% ipython --no-banner

In [1]: import numpy as np

In [2]: import numpy.linalg as la

In [3]: np.set_printoptions(suppress=True, linewidth=140)

In [4]: arr = np.load("run9.npy")

In [5]: arr
Out[5]: 
array([[ 3,  2,  0,  2,  3, -1,  3,  3,  0,  3,  2],
       [11, 10,  8, 10, 11,  7, 11, 11,  8, 11, 10],
       [ 4,  3,  1,  3,  4,  0,  4,  4,  1,  4,  3],
       [-3, -4, -6, -4, -3, -7, -3, -3, -6, -3, -4],
       [-1, -2, -4, -2, -1, -5, -1, -1, -4, -1, -2],
       [11, 10,  8, 10, 11,  7, 11, 11,  8, 11, 10],
       [10,  9,  7,  9, 10,  6, 10, 10,  7, 10,  9],
       [ 2,  1, -1,  1,  2, -2,  2,  2, -1,  2,  1],
       [ 8,  7,  5,  7,  8,  4,  8,  8,  5,  8,  7],
       [ 7,  6,  4,  6,  7,  3,  7,  7,  4,  7,  6],
       [ 9,  8,  6,  8,  9,  5,  9,  9,  6,  9,  8],
       [ 3,  2,  0,  2,  3, -1,  3,  3,  0,  3,  2]])

In [6]: # rows 1 and 5 are equal

In [7]: np.round(la.norm(arr, axis=1), 3)
Out[7]: array([ 7.616, 32.894, 10.44 , 14.629,  8.602, 32.894, 29.614,  5.385, 23.087, 19.849, 26.344,  7.616])

In [8]: np.round(la.norm(arr[4] - arr[7]), 3)
Out[8]: np.float64(9.95)

In [9]: data = np.load("block7.npy")

In [10]: data
Out[10]: 
array([[0, 0, 1, 0, 1, 1, 1, 0],
       [0, 0, 0, 0, 0, 0, 0, 1],
       [1, 0, 0, 0, 0, 1, 1, 0],
       [0, 0, 0, 0, 0, 0, 0, 1],
       [1, 0, 0, 0, 0, 1, 1, 0],
       [1, 0, 1, 0, 1, 0, 1, 0],
       [1, 0, 1, 0, 1, 1, 0, 0],
       [0, 1, 0, 1, 0, 0, 0, 0]])

In [11]: T = np.stack([data, 4 * data, data[::-1]])

In [12]: la.matrix_rank(T)
Out[12]: array([6, 6, 6])

In [13]: np.round(la.norm(T, axis=(1, 2)), 3)
Out[13]: array([ 4.69 , 18.762,  4.69 ])

In [14]: (T @ data.T).shape
Out[14]: (3, 8, 8)

In [15]: w1 = np.array([[-2, 1, -2, -3, -2],
    ...:     [-3, -3, 1, -2, 1],
    ...:     [-2, 0, 3, -3, 2],
    ...:     [2, -1, -1, 0, -1],
    ...:     [3, 2, -3, 1, -3],
    ...:     [0, 1, -3, 2, -3],
    ...:     [-2, 0, 3, -1, 3],
    ...:     [-2, -1, 3, 2, -3]])

In [16]: beta = np.array([0, -3, 0, -2, -3])

In [17]: act = np.maximum(data @ w1 + beta, 0)

In [18]: (act > 0).mean(axis=0)
Out[18]: array([0.   , 0.125, 0.375, 0.   , 0.   ])

In [19]: act
Out[19]: 
array([[0, 0, 0, 0, 0],
       [0, 0, 3, 0, 0],
       [0, 0, 0, 0, 0],
       [0, 0, 3, 0, 0],
       [0, 0, 0, 0, 0],
       [0, 0, 1, 0, 0],
       [0, 1, 0, 0, 0],
       [0, 0, 0, 0, 0]])

In [20]: la.matrix_rank(act)
Out[20]: np.int64(2)

In [21]: C = np.array([[0, 9, 8], [9, 6, 3], [5, 8, 1], [3, 9, 7], [9, 0, 8]])

In [22]: (act @ C).round(6).argmax(axis=1)
Out[22]: array([0, 1, 0, 1, 0, 1, 0, 0])

In [23]: left, s, vt = la.svd(act)

In [24]: np.argmax(s[:-1] / (s[1:] + 1e-6)) + 1
Out[24]: np.int64(2)

In [25]: B = left[:, :2] @ np.diag(s[:2]) @ vt[:2]

In [26]: np.abs(act - B).max()
Out[26]: np.float64(0.0)

In [27]: rank = la.matrix_rank(data)

In [28]: rank
Out[28]: np.int64(6)

In [29]: ns = la.svd(data)[2][rank:].T

In [30]: np.round(data @ ns, 3) + 0
Out[30]: 
array([[0., 0.],
       [0., 0.],
       [0., 0.],
       [0., 0.],
       [0., 0.],
       [0., 0.],
       [0., 0.],
       [0., 0.]])

In [31]: [int(la.matrix_rank(np.delete(data, i, axis=0))) for i in range(8)]
Out[31]: [5, 6, 6, 6, 6, 5, 5, 5]

In [32]: round(la.eigvalsh(data).min(), 3)
Out[32]: np.float64(-1.646)

In [33]: np.all(la.eigvalsh(data) > 0)
Out[33]: np.False_

In [34]: W0 = np.load("x.npy")

In [35]: W0
Out[35]: 
array([[   1,   -1,    1,   -1],
       [   1,    0,    0,    0],
       [   1,    1,    1,    1],
       [   1,    2,    4,    8],
       [   1,    3,    9,   27],
       [   1,    4,   16,   64],
       [   1,    5,   25,  125],
       [   1,    6,   36,  216],
       [   1,    7,   49,  343],
       [   1,    8,   64,  512],
       [   1,    9,   81,  729],
       [   1,   10,  100, 1000],
       [   1,   11,  121, 1331],
       [   1,   12,  144, 1728]])

In [36]: # column 3 is much longer than the rest

In [37]: la.cond(W0) > 100
Out[37]: np.True_

In [38]: np.round(la.norm(W0, 2) / la.norm(W0), 3)
Out[38]: np.float64(1.0)

In [39]: [round(float(x), 3) for x in la.svd(W0, compute_uv=False)[:3]]
Out[39]: [2606.832, 41.729, 2.973]

In [40]: B = W0[0, 0] * W0[1:] - np.outer(W0[1:, 0], W0[0])

In [41]: B
Out[41]: 
array([[   0,    1,   -1,    1],
       [   0,    2,    0,    2],
       [   0,    3,    3,    9],
       [   0,    4,    8,   28],
       [   0,    5,   15,   65],
       [   0,    6,   24,  126],
       [   0,    7,   35,  217],
       [   0,    8,   48,  344],
       [   0,    9,   63,  513],
       [   0,   10,   80,  730],
       [   0,   11,   99, 1001],
       [   0,   12,  120, 1332],
       [   0,   13,  143, 1729]])

In [42]: la.matrix_rank(B), la.matrix_rank(W0)
Out[42]: (np.int64(3), np.int64(4))

In [43]: W0[:, 0] / W0[0, 0]
Out[43]: array([1., 1., 1., 1., 1., 1., 1., 1., 1., 1., 1., 1., 1., 1.])

In [44]: np.flatnonzero(~B.round(6).any(axis=1))
Out[44]: array([], dtype=int64)

In [45]: round(float(la.norm(W0, "nuc")), 3)
Out[45]: 2653.296

In [46]: round(la.norm(W0, 2), 3)
Out[46]: np.float64(2606.832)

In [47]: np.round(la.norm(W0, axis=1), 3)
Out[47]: 
array([   2.   ,    1.   ,    2.   ,    9.22 ,   28.636,   66.098,  127.577,  219.064,  346.554,  516.047,  733.542, 1005.038, 1336.534,
       1734.031])

In [48]: u = np.array([2, 1])

In [49]: np.polyval(u, W0[9])
Out[49]: array([   3,   17,  129, 1025])

In [50]: np.cross(W0[9, :3], W0[4, :3])
Out[50]: array([-120,   55,   -5])

In [51]: np.convolve(W0[9], u)
Out[51]: array([   2,   17,  136, 1088,  512])

In [52]: J = np.loadtxt("mat.csv", delimiter=",")

In [53]: J
Out[53]: 
array([[ 0.445,  1.227,  4.827],
       [ 1.407,  1.117, -4.666],
       [ 2.594,  3.409,  2.579],
       [-3.372, -3.511, -1.142],
       [ 4.492,  1.734,  1.349],
       [-3.586,  3.216,  1.342],
       [ 2.278,  0.017,  4.451],
       [-0.23 , -0.815,  4.928],
       [-2.844,  3.058, -2.749],
       [ 3.658, -1.53 , -3.046],
       [-1.946, -4.088,  2.121],
       [ 2.941, -2.657,  3.049],
       [ 3.578,  1.542,  3.133],
       [ 4.611, -1.046,  1.627],
       [-0.511, -4.937, -0.605],
       [ 4.592, -1.941, -0.381],
       [-4.805,  1.327,  0.385],
       [-0.047,  1.824, -4.655],
       [ 3.154, -3.861,  0.375],
       [ 4.516, -1.508,  1.527],
       [ 1.78 ,  4.594,  0.855],
       [-2.469,  4.271, -0.815],
       [ 2.267,  0.823, -4.38 ],
       [ 2.971, -1.437, -3.756],
       [ 3.945, -2.13 ,  2.214],
       [-0.053,  4.978,  0.461],
       [-2.863, -3.982,  0.973],
       [ 1.02 ,  2.537, -4.186],
       [-1.497, -3.654,  3.067],
       [-0.817,  3.215, -3.741],
       [-3.93 , -0.407, -3.064],
       [-4.883, -0.032,  1.076],
       [ 3.233,  0.645,  3.76 ],
       [ 0.779,  1.184,  4.795],
       [ 4.524, -1.676, -1.312],
       [-3.004, -3.9  ,  0.876]])

In [54]: C = J[[35, 17]].astype(float)

In [55]: for _ in range(5):
    ...:     labels = la.norm(J[:, None] - C, axis=-1).argmin(axis=1)
    ...:     C = np.array([J[labels == j].mean(axis=0) for j in range(2)])
    ...: 

In [56]: labels
Out[56]: array([0, 1, 0, 0, 0, 1, 0, 0, 1, 0, 0, 0, 0, 0, 0, 0, 1, 1, 0, 0, 1, 1, 1, 1, 0, 1, 0, 1, 0, 1, 1, 1, 0, 0, 0, 0])

In [57]: np.bincount(labels)
Out[57]: array([22, 14])

In [58]: C.round(3)
Out[58]: 
array([[ 1.633, -1.431,  1.78 ],
       [-0.999,  2.077, -1.992]])

In [59]: np.abs(C[1] - C[0]).argmax()
Out[59]: np.int64(2)

In [60]: cen = J - J.mean(axis=0)

In [61]: left, s, vt = la.svd(cen, full_matrices=False)

In [62]: round(float((s ** 2).sum() ** 2 / (s ** 4).sum()), 3)
Out[62]: 2.926

In [63]: hat = J @ la.solve(J.T @ J, J.T)

In [64]: np.round(la.eigvalsh(hat), 3) + 0
Out[64]: 
array([0., 0., 0., 0., 0., 0., 0., 0., 0., 0., 0., 0., 0., 0., 0., 0., 0., 0., 0., 0., 0., 0., 0., 0., 0., 0., 0., 0., 0., 0., 0., 0., 0.,
       1., 1., 1.])

In [65]: la.matrix_rank(np.eye(36) - hat)
Out[65]: np.int64(33)

In [66]: np.allclose(hat @ hat, hat)
Out[66]: True

In [67]: np.round(np.trace(hat), 3)
Out[67]: np.float64(3.0)

In [68]: K = 4 * np.eye(8) + np.eye(8, k=1)

In [69]: K
Out[69]: 
array([[4., 1., 0., 0., 0., 0., 0., 0.],
       [0., 4., 1., 0., 0., 0., 0., 0.],
       [0., 0., 4., 1., 0., 0., 0., 0.],
       [0., 0., 0., 4., 1., 0., 0., 0.],
       [0., 0., 0., 0., 4., 1., 0., 0.],
       [0., 0., 0., 0., 0., 4., 1., 0.],
       [0., 0., 0., 0., 0., 0., 4., 1.],
       [0., 0., 0., 0., 0., 0., 0., 4.]])

In [70]: # triangular, det is the product of the diagonal

In [71]: B = K[0, 0] * K[1:] - np.outer(K[1:, 0], K[0])

In [72]: B
Out[72]: 
array([[ 0., 16.,  4.,  0.,  0.,  0.,  0.,  0.],
       [ 0.,  0., 16.,  4.,  0.,  0.,  0.,  0.],
       [ 0.,  0.,  0., 16.,  4.,  0.,  0.,  0.],
       [ 0.,  0.,  0.,  0., 16.,  4.,  0.,  0.],
       [ 0.,  0.,  0.,  0.,  0., 16.,  4.,  0.],
       [ 0.,  0.,  0.,  0.,  0.,  0., 16.,  4.],
       [ 0.,  0.,  0.,  0.,  0.,  0.,  0., 16.]])

In [73]: K[:, 0] / K[0, 0]
Out[73]: array([1., 0., 0., 0., 0., 0., 0., 0.])

In [74]: la.matrix_rank(B), la.matrix_rank(K)
Out[74]: (np.int64(7), np.int64(8))

In [75]: np.count_nonzero(B)
Out[75]: np.int64(13)

In [76]: B.shape
Out[76]: (7, 8)

In [77]: B.sum(axis=1)
Out[77]: array([20., 20., 20., 20., 20., 20., 16.])

In [78]: np.round(la.svd(B, compute_uv=False), 3)
Out[78]: array([19.742, 18.994, 17.828, 16.372, 14.811, 13.386, 12.37 ])

In [79]: X = np.load("a.npy")

In [80]: X
Out[80]: 
array([[0, 0, 0, 0, 0, 0, 0, 0],
       [0, 0, 3, 0, 0, 0, 1, 0],
       [0, 0, 0, 0, 0, 0, 0, 0],
       [0, 0, 0, 0, 3, 3, 0, 0],
       [0, 0, 0, 2, 1, 0, 0, 0],
       [0, 0, 0, 0, 0, 0, 0, 0],
       [0, 0, 0, 0, 2, 0, 0, 0]])

In [81]: # null space of dimension 4

In [82]: left, s, vt = la.svd(X, full_matrices=False)

In [83]: np.round(left.T @ left, 3) + 0
Out[83]: 
array([[1., 0., 0., 0., 0., 0., 0.],
       [0., 1., 0., 0., 0., 0., 0.],
       [0., 0., 1., 0., 0., 0., 0.],
       [0., 0., 0., 1., 0., 0., 0.],
       [0., 0., 0., 0., 1., 0., 0.],
       [0., 0., 0., 0., 0., 1., 0.],
       [0., 0., 0., 0., 0., 0., 1.]])

In [84]: (s > 1e-8).sum()
Out[84]: np.int64(4)

In [85]: np.round(np.sqrt((s ** 2).sum()), 3), np.round(la.norm(X), 3)
Out[85]: (np.float64(6.083), np.float64(6.083))

In [86]: s.round(3)
Out[86]: array([4.582, 3.162, 2.116, 1.238, 0.   , 0.   , 0.   ])

In [87]: np.allclose(left * s @ vt, X)
Out[87]: True

In [88]: np.round(np.cumsum(s ** 2) / np.sum(s ** 2), 3)
Out[88]: array([0.567, 0.838, 0.959, 1.   , 1.   , 1.   , 1.   ])

In [89]: np.round(vt @ vt.T, 3) + 0
Out[89]: 
array([[1., 0., 0., 0., 0., 0., 0.],
       [0., 1., 0., 0., 0., 0., 0.],
       [0., 0., 1., 0., 0., 0., 0.],
       [0., 0., 0., 1., 0., 0., 0.],
       [0., 0., 0., 0., 1., 0., 0.],
       [0., 0., 0., 0., 0., 1., 0.],
       [0., 0., 0., 0., 0., 0., 1.]])
